% python3 -q
>>> import numpy as np
>>> np.set_printoptions(precision=2, suppress=True, linewidth=100)
>>> rd = lambda a: np.round(a, 2) + 0
>>> data = 0.5 ** np.abs(np.subtract.outer(np.arange(3), np.arange(3)))
>>> data
array([[1.  , 0.5 , 0.25],
       [0.5 , 1.  , 0.5 ],
       [0.25, 0.5 , 1.  ]])
>>> rd(data[2] @ data[1])
np.float64(1.12)
>>> rd(np.linalg.norm(data) ** 2 / np.linalg.norm(data, 2) ** 2)
np.float64(1.21)
>>> rd(np.linalg.norm(data, "nuc"))
np.float64(3.0)
>>> rd(np.linalg.norm(data, axis=0))
array([1.15, 1.22, 1.15])
>>> rd(np.linalg.norm(data, 1)), rd(np.linalg.norm(data, np.inf))
(np.float64(2.0), np.float64(2.0))
>>> W0 = np.load("data.npy")
>>> rd(W0)
array([[0.09, 0.27, 0.09],
       [0.27, 0.82, 0.27],
       [0.09, 0.27, 0.09]])
>>> # row 2 repeats row 0
>>> t3 = np.stack([W0, -2 * W0, W0[::-1]])
>>> rd(np.linalg.det(t3))
array([0., 0., 0.])
>>> np.einsum("bij,cij->bc", t3, t3)
array([[ 1., -2.,  1.],
       [-2.,  4., -2.],
       [ 1., -2.,  1.]])
>>> np.linalg.matrix_rank(t3.reshape(3, -1))
np.int64(1)
>>> rd(np.linalg.norm(t3, axis=(1, 2)))
array([1., 2., 1.])
>>> t3.shape
(3, 3, 3)
>>> t3.sum(axis=0)
array([[0., 0., 0.],
       [0., 0., 0.],
       [0., 0., 0.]])
>>> evals, vecs = np.linalg.eigh(W0)
>>> rd(vecs.T @ vecs)
array([[1., 0., 0.],
       [0., 1., 0.],
       [0., 0., 1.]])
>>> np.unique(evals.round(6) + 0, return_counts=True)[1]
array([2, 1])
>>> rd(np.linalg.svd(W0, compute_uv=False))
array([1., 0., 0.])
>>> rd(np.linalg.eigvalsh(W0 + -1 * np.eye(3)))
array([-1., -1.,  0.])
>>> rd(np.trace(np.linalg.pinv(W0) @ W0))
np.float64(1.0)
>>> F = np.loadtxt("dump.csv", delimiter=",")
>>> F
array([[4., 1., 0., 0.],
       [0., 4., 1., 0.],
       [0., 0., 4., 1.],
       [0., 0., 0., 4.]])
>>> out = np.array([[1, 0], [0, 3]])
>>> W2 = np.kron(out, F)
>>> W2.shape
(8, 8)
>>> J = np.load("w.npy")
>>> J
array([[ 1.87,  0.85, -1.19],
       [-0.11, -0.05,  0.07],
       [-1.54, -0.7 ,  0.98]])
>>> # rows and columns are dependent
>>> rng = np.random.default_rng(439181)
>>> idx = rng.permutation(3)
>>> idx
array([2, 0, 1])
>>> out = J[idx][:, idx]
>>> np.diag(out)
array([ 0.98,  1.87, -0.05])
>>> np.allclose(out, J)
False
>>> out
array([[ 0.98, -1.54, -0.7 ],
       [-1.19,  1.87,  0.85],
       [ 0.07, -0.11, -0.05]])
>>> rd(np.linalg.det(out)), rd(np.linalg.det(J[idx]))
(np.float64(0.0), np.float64(0.0))
>>> rd(np.sort(np.abs(np.linalg.eigvals(out))))
array([0. , 0. , 2.8])
>>> rd(np.trace(out))
np.float64(2.8)
>>> np.linalg.lstsq(out[:-1].T, out[-1])[2]
np.int32(1)
>>> rd(np.trace(np.linalg.pinv(out) @ out))
np.float64(1.0)
>>> np.abs(np.diag(np.linalg.qr(out)[1])) > 1e-9
array([ True, False, False])
>>> E = np.load("sample14.npy")
>>> E
array([[ 0, -1,  0],
       [ 0,  0, -2],
       [ 0,  0,  0]])
>>> # rows and columns are dependent
>>> P = np.triu(np.array([[-2, -2, 0], [1, 0, -2], [-2, 0, -1]]), 1) + np.eye(3)
>>> out = P @ E @ np.linalg.inv(P)
>>> np.trace(out), np.trace(E)
(np.float64(0.0), np.int64(0))
>>> np.linalg.matrix_rank(out)
np.int64(2)
>>> out
array([[ 0., -1.,  2.],
       [ 0.,  0., -2.],
       [ 0.,  0.,  0.]])
>>> x0 = np.array([0, 2, 2])
>>> h = np.maximum(out @ x0, 0)
>>> out.T @ h
array([ 0., -2.,  4.])
>>> out * (h > 1e-9)[:, None]
array([[ 0., -1.,  2.],
       [ 0.,  0., -0.],
       [ 0.,  0.,  0.]])
>>> np.maximum(out @ x0, 0) - np.maximum(-out @ x0, 0)
array([ 2., -4.,  0.])
>>> np.flatnonzero(h > 1e-9)
array([0])
>>> M = np.array([[2, 1, 3, 0], [2, 2, 3, 0], [2, 3, 1, 2], [3, 2, 2, 1]]) * (rng.random((4, 4)) < 0.3)
>>> M
array([[0, 1, 3, 0],
       [0, 0, 3, 0],
       [0, 0, 1, 0],
       [0, 2, 0, 0]])
>>> idx = rng.permutation(4)
>>> idx
array([0, 2, 1, 3])
>>> out = F[idx][:, idx]
>>> np.trace(out)
np.float64(16.0)
>>> out
array([[4., 0., 1., 0.],
       [0., 4., 0., 1.],
       [0., 1., 4., 0.],
       [0., 0., 0., 4.]])
>>> rd(np.sort(np.abs(np.linalg.eigvals(out))))
array([4., 4., 4., 4.])
>>> np.diag(out)
array([4., 4., 4., 4.])
>>> Uu, sig, Vh = np.linalg.svd(M)
>>> np.argmax(sig[:-1] / (sig[1:] + 1e-6)) + 1
np.int64(2)
>>> out = Uu[:, :2] @ np.diag(sig[:2]) @ Vh[:2]
>>> rd(np.linalg.norm(M - out, 2)), sig[2]
(np.float64(0.0), np.float64(0.0))
>>> rd(np.linalg.norm(M - out) / np.linalg.norm(M))
np.float64(0.0)
>>> th = np.radians(135)
>>> R = np.eye(4)
>>> R[2, 2] = R[1, 1] = np.cos(th)
>>> R[2, 1], R[1, 2] = -np.sin(th), np.sin(th)
>>> rd(R)
array([[ 1.  ,  0.  ,  0.  ,  0.  ],
       [ 0.  , -0.71,  0.71,  0.  ],
       [ 0.  , -0.71, -0.71,  0.  ],
       [ 0.  ,  0.  ,  0.  ,  1.  ]])
>>> out = M @ R.T
>>> rd(np.abs(out - M).max(axis=0))
array([0.  , 3.41, 5.83, 0.  ])
>>> np.allclose(np.linalg.norm(M, axis=1), np.linalg.norm(out, axis=1))
True
>>> rd(out)
array([[ 0.  ,  1.41, -2.83,  0.  ],
       [ 0.  ,  2.12, -2.12,  0.  ],
       [ 0.  ,  0.71, -0.71,  0.  ],
       [ 0.  , -1.41, -1.41,  0.  ]])
>>> np.allclose(M @ M.T, out @ out.T)
True
>>> rd(np.linalg.det(R)), rd(np.trace(R))
(np.float64(1.0), np.float64(0.59))
>>> rd((out - out.T) / 2)
array([[ 0.  ,  0.71, -1.41,  0.  ],
       [-0.71,  0.  , -1.41,  0.71],
       [ 1.41,  1.41,  0.  ,  0.71],
       [ 0.  , -0.71, -0.71,  0.  ]])
>>> rd(np.linalg.matrix_power(out, 3))
array([[ 0.  ,  1.41, -1.41,  0.  ],
       [ 0.  ,  4.24, -4.24,  0.  ],
       [ 0.  ,  1.41, -1.41,  0.  ],
       [ 0.  , -5.66,  5.66,  0.  ]])
>>> np.allclose(out @ out.T, out.T @ out)
False
>>> rd(np.linalg.det(out))
np.float64(0.0)
>>> rd((out + out.T) / 2)
array([[ 0.  ,  0.71, -1.41,  0.  ],
       [ 0.71,  2.12, -0.71, -0.71],
       [-1.41, -0.71, -0.71, -0.71],
       [ 0.  , -0.71, -0.71,  0.  ]])
>>> rd(np.sort(np.abs(np.linalg.eigvals(out))))
array([0.  , 0.  , 0.  , 1.41])
>>> rd(np.trace(out))
np.float64(1.41)
>>> X = np.array([[8.34, -1.16, 0.44], [-1.16, 6.95, 0.77], [0.44, 0.77, 8.71]])
>>> # symmetric
>>> rd(np.linalg.eigvals(X).sum().real)
np.float64(24.0)
>>> np.einsum("ii->", X)
np.float64(24.0)
>>> rd(np.linalg.det(2 * X)), rd(np.linalg.det(X))
(np.float64(3888.49), np.float64(486.06))
>>> rd(np.einsum("ij,ji->", X, X))
np.float64(197.99)
>>> rd(np.linalg.det(X[::-1]))
np.float64(-486.06)
>>> rd(np.linalg.eigvals(X))
array([6., 9., 9.])
>>> feats = np.array([[-1.9, -1.0, -2.0, 2.0],
...     [1.0, 1.1, -2.0, -1.0],
...     [1.0, 0.0, 0.1, 1.0],
...     [-2.0, -1.0, -2.0, 2.1]])
>>> feats
array([[-1.9, -1. , -2. ,  2. ],
       [ 1. ,  1.1, -2. , -1. ],
       [ 1. ,  0. ,  0.1,  1. ],
       [-2. , -1. , -2. ,  2.1]])
>>> rd(np.linalg.norm(feats, 2) / np.linalg.norm(feats))
np.float64(0.86)
>>> np.linalg.matrix_rank(feats, rtol=0.1)
np.int64(3)
>>> u = np.array([-1, -2, 0])
>>> np.convolve(feats[3], u)
array([ 2. ,  5. ,  4. ,  1.9, -4.2,  0. ])
>>> np.polyval(u, feats[3])
array([ 0.  ,  1.  ,  0.  , -8.61])
>>> rd(np.correlate(feats[3], feats[2], "full"))
array([-2.  , -1.2 , -2.1 , -0.1 , -0.79, -2.  ,  2.1 ])
>>> out = feats / np.sqrt((feats ** 2).mean(axis=1, keepdims=True))
>>> np.linalg.matrix_rank(out) == np.linalg.matrix_rank(feats)
np.True_
>>> np.linalg.matrix_rank(feats - feats.mean(axis=1, keepdims=True))
np.int64(3)
>>> rd(feats - feats.mean(axis=1, keepdims=True))
array([[-1.17, -0.27, -1.27,  2.72],
       [ 1.23,  1.33, -1.78, -0.78],
       [ 0.48, -0.52, -0.43,  0.48],
       [-1.27, -0.28, -1.27,  2.82]])
>>> rd(np.linalg.norm(out, axis=1))
array([2., 2., 2., 2.])
>>> rd(out[3])
array([-1.09, -0.55, -1.09,  1.15])
>>> idx = rng.permutation(4)
>>> idx
array([1, 2, 0, 3])
>>> out = feats[idx][:, idx]
>>> np.diag(out)
array([ 1.1,  0.1, -1.9,  2.1])
>>> np.allclose(out, feats)
False
>>> rd(np.trace(out))
np.float64(1.4)
>>> rd(np.sort(np.abs(np.linalg.eigvals(out))))
array([0.1 , 1.71, 2.22, 2.22])
>>> rd(np.linalg.det(feats))
np.float64(0.84)
>>> (feats - feats.T) / 2
array([[ 0. , -1. , -1.5,  2. ],
       [ 1. ,  0. , -1. ,  0. ],
       [ 1.5,  1. ,  0. ,  1.5],
       [-2. ,  0. , -1.5,  0. ]])
>>> np.allclose(feats, feats.T)
False
>>> rd(np.trace(feats))
np.float64(1.4)
>>> (feats + feats.T) / 2
array([[-1.9,  0. , -0.5,  0. ],
       [ 0. ,  1.1, -1. , -1. ],
       [-0.5, -1. ,  0.1, -0.5],
       [ 0. , -1. , -0.5,  2.1]])
>>> rd(np.abs(np.linalg.eigvals(feats)).max())
np.float64(2.22)
